$ ipython --no-banner

In [1]: import numpy as np

In [2]: import numpy.linalg as la

In [3]: np.set_printoptions(suppress=True, linewidth=160)

In [4]: def rnd(a):
   ...:     return np.round(a, 2) + 0
   ...: 

In [5]: F = 4 * np.eye(4) + np.eye(4, k=1)

In [6]: print(F)
[[4. 1. 0. 0.]
 [0. 4. 1. 0.]
 [0. 0. 4. 1.]
 [0. 0. 0. 4.]]

In [7]: r0 = np.array([1, 1, -2, 0])

In [8]: M2 = F + np.outer(r0, np.eye(4)[0])

In [9]: print(la.matrix_rank(M2 - F))
1

In [10]: print(la.matrix_rank(la.inv(M2) - la.inv(F), tol=1e-8))
1

In [11]: print(M2)
[[ 5.  1.  0.  0.]
 [ 1.  4.  1.  0.]
 [-2.  0.  4.  1.]
 [ 0.  0.  0.  4.]]

In [12]: W0 = np.load("arr.npy")

In [13]: print(W0)
[[2 0 0 0]
 [0 0 0 2]
 [0 1 0 0]
 [0 0 2 0]]

In [14]: hat = np.triu(np.array([[-2, 0, -3, -2], [-2, -3, -1, -2], [-1, 0, 1, -2], [-1, 1, 1, 3]]), 1) + np.eye(4)

In [15]: M2 = hat @ W0 @ la.inv(hat)

In [16]: print(rnd(la.det(M2)))
8.0

In [17]: print(M2)
[[  2.  -3.  -1.  -4.]
 [  0.  -1.  -5. -10.]
 [  0.   1.  -3.  -4.]
 [  0.   0.   2.   4.]]

In [18]: print(la.matrix_rank(M2))
4

In [19]: q, r_ = la.qr(W0)

In [20]: print(np.trace(q @ q.T))
4.0

In [21]: print(r_)
[[ 2.  0.  0.  0.]
 [ 0. -1.  0.  0.]
 [ 0.  0. -2.  0.]
 [ 0.  0.  0.  2.]]

In [22]: M2 = np.array([[5, 5], [3, 3]])

In [23]: basis = np.kron(M2, W0)

In [24]: print(basis)
[[10  0  0  0 10  0  0  0]
 [ 0  0  0 10  0  0  0 10]
 [ 0  5  0  0  0  5  0  0]
 [ 0  0 10  0  0  0 10  0]
 [ 6  0  0  0  6  0  0  0]
 [ 0  0  0  6  0  0  0  6]
 [ 0  3  0  0  0  3  0  0]
 [ 0  0  6  0  0  0  6  0]]

In [25]: print(la.matrix_rank(basis))
4

In [26]: print(basis.shape)
(8, 8)
